$ python -q
>>> import numpy as np
>>> from numpy import linalg as LA
>>> np.set_printoptions(suppress=True, linewidth=160)
>>> rnd = lambda a: np.round(a, 1) + 0
>>> J = np.load("block7.npy")
>>> J
array([[2, 2, 2],
       [2, 4, 4],
       [2, 4, 6]])
>>> other = J / np.sqrt((J ** 2).mean(axis=1, keepdims=True))
>>> LA.matrix_rank(J - J.mean(axis=1, keepdims=True))
np.int64(2)
>>> rnd(LA.norm(other, axis=1))
array([1.7, 1.7, 1.7])
>>> X = np.array([[-1.0, 1.0, 1.0, 1.0, 1.0],
...     [1.0, -1.0, 1.0, 1.0, 1.0],
...     [1.0, 1.0, -1.0, 1.0, 1.0],
...     [1.0, 1.0, 1.0, -1.0, 1.0],
...     [1.0, 1.0, 1.0, 1.0, -1.0]])
>>> X
array([[-1.,  1.,  1.,  1.,  1.],
       [ 1., -1.,  1.,  1.,  1.],
       [ 1.,  1., -1.,  1.,  1.],
       [ 1.,  1.,  1., -1.,  1.],
       [ 1.,  1.,  1.,  1., -1.]])
>>> other = X / LA.norm(X, axis=1, keepdims=True)
>>> cov = other @ other.T
>>> (cov - 2 * np.eye(5)).round(6).argmax(axis=1)
array([1, 0, 0, 0, 0])
>>> rnd(np.degrees(np.arccos(np.clip(cov[0, 2], -1, 1))))
np.float64(78.5)
>>> rnd(cov)
array([[1. , 0.2, 0.2, 0.2, 0.2],
       [0.2, 1. , 0.2, 0.2, 0.2],
       [0.2, 0.2, 1. , 0.2, 0.2],
       [0.2, 0.2, 0.2, 1. , 0.2],
       [0.2, 0.2, 0.2, 0.2, 1. ]])
>>> rnd(LA.norm(other, axis=1))
array([1., 1., 1., 1., 1.])
>>> np.argwhere(np.triu(np.abs(cov) > 0.95, 1))
array([], shape=(0, 2), dtype=int64)
>>> w, evecs = LA.eigh(X)
>>> vec = np.array([5, 0, 4, 5, 4])
>>> rnd(evecs * np.abs(w) @ evecs.T)
array([[2.2, 0.2, 0.2, 0.2, 0.2],
       [0.2, 2.2, 0.2, 0.2, 0.2],
       [0.2, 0.2, 2.2, 0.2, 0.2],
       [0.2, 0.2, 0.2, 2.2, 0.2],
       [0.2, 0.2, 0.2, 0.2, 2.2]])
>>> np.abs(X).sum(axis=1).max(), np.abs(w).max()
(np.float64(5.0), np.float64(3.0))
>>> rnd(vec @ X @ vec / (vec @ vec)), w[0], w[-1]
(np.float64(2.0), np.float64(-2.0), np.float64(3.0))
>>> O, evecs = LA.qr(X[:, :4])[0], LA.qr(X[:, 4:])[0]
>>> sv = LA.svd(O.T @ evecs, compute_uv=False)
>>> rnd(LA.norm(O @ O.T - evecs @ evecs.T, 2))
np.float64(1.0)
>>> E = np.load("data.npy")
>>> E
array([[ 12. ,  -7.9,   4.4,  -7.6,   4.1],
       [ 14.9, -10.2,   4.9, -10.4,   4.6]])
>>> np.count_nonzero(E)
np.int64(10)
>>> LA.matrix_rank(E)
np.int64(2)
>>> rnd(LA.svd(E, compute_uv=False))
array([27.9,  0.8])
>>> rnd(E.sum(axis=1))
array([5. , 3.8])
>>> rnd(np.diff(E, axis=0))
array([[ 2.9, -2.3,  0.5, -2.8,  0.5]])
>>> vec = np.array([2, 4, 5, 4, 5])
>>> h1 = np.maximum(E @ vec, 0)
>>> rnd(E.T @ h1)
array([ 54. , -35.6,  19.8, -34.2,  18.4])
>>> h1
array([4.5, 0. ])
>>> E * (h1 > 1e-9)[:, None]
array([[12. , -7.9,  4.4, -7.6,  4.1],
       [ 0. , -0. ,  0. , -0. ,  0. ]])
>>> np.maximum(E @ (3 * vec), 0)
array([13.5,  0. ])
>>> LA.matrix_rank(E, rtol=0.1)
np.int64(1)
>>> LA.cond(E) > 100
np.False_
>>> left, sv, Vh = LA.svd(E)
>>> np.argmax(sv[:-1] / (sv[1:] + 1e-6)) + 1
np.int64(1)
>>> rnd(sv)
array([27.9,  0.8])
>>> other = left[:, :1] @ np.diag(sv[:1]) @ Vh[:1]
>>> LA.matrix_rank(other)
np.int64(1)
>>> rnd(other)
array([[ 11.9,  -8. ,   4.1,  -8. ,   3.8],
       [ 15. , -10.1,   5.2, -10.1,   4.8]])
>>> LA.matrix_rank(E, rtol=0.05)
np.int64(1)
>>> rnd(LA.norm(E - other, 2)), rnd(sv[1])
(np.float64(0.8), np.float64(0.8))
>>> rnd(other.sum(axis=1))
array([3.8, 4.8])
>>> np.unravel_index(np.abs(other).argmax(), other.shape)
(np.int64(1), np.int64(0))
>>> other.shape
(2, 5)
>>> other = np.array([[0, 0], [1, -1], [-1, 2]])
>>> arr = np.kron(np.eye(3, dtype=int), other)
>>> arr
array([[ 0,  0,  0,  0,  0,  0],
       [ 1, -1,  0,  0,  0,  0],
       [-1,  2,  0,  0,  0,  0],
       [ 0,  0,  0,  0,  0,  0],
       [ 0,  0,  1, -1,  0,  0],
       [ 0,  0, -1,  2,  0,  0],
       [ 0,  0,  0,  0,  0,  0],
       [ 0,  0,  0,  0,  1, -1],
       [ 0,  0,  0,  0, -1,  2]])
>>> proj = arr @ LA.solve(arr.T @ arr, arr.T)
>>> rnd(proj @ arr[:, 3])
array([ 0.,  0.,  0.,  0., -1.,  2.,  0.,  0.,  0.])
>>> rnd(np.trace(proj))
np.float64(6.0)
>>> rnd(LA.eigvalsh(proj))
array([0., 0., 0., 1., 1., 1., 1., 1., 1.])
>>> f = np.array([2, 2])
>>> np.correlate(arr[7], arr[2], "full")
array([ 0,  0,  0,  0,  0,  0,  0,  0,  2, -3,  1])
>>> np.cross(arr[7, :3], arr[2, :3])
array([0, 0, 0])
>>> other = np.c_[arr[:, :3] @ np.array([[6, 0, 4], [8, 1, 1], [5, 5, 0]]), np.array([2, -1, -2, -2, -1, 3, 0, 1, 0])]
>>> other
array([[ 0,  0,  0,  2],
       [-2, -1,  3, -1],
       [10,  2, -2, -2],
       [ 0,  0,  0, -2],
       [ 5,  5,  0, -1],
       [-5, -5,  0,  3],
       [ 0,  0,  0,  0],
       [ 0,  0,  0,  1],
       [ 0,  0,  0,  0]])
>>> rnd(LA.norm(other - arr @ LA.lstsq(arr, other)[0], axis=0))
array([0. , 0. , 0. , 2.8])
>>> rnd(LA.norm(LA.qr(arr)[0].T @ other, axis=0) ** 2 / ((other ** 2).sum(axis=0) + 1e-12))
array([1. , 1. , 1. , 0.7])
>>> rnd(LA.lstsq(arr, other[:, 0])[0])
array([6., 8., 5., 0., 0., 0.])
>>> LA.matrix_rank(np.c_[arr, other])
np.int64(7)
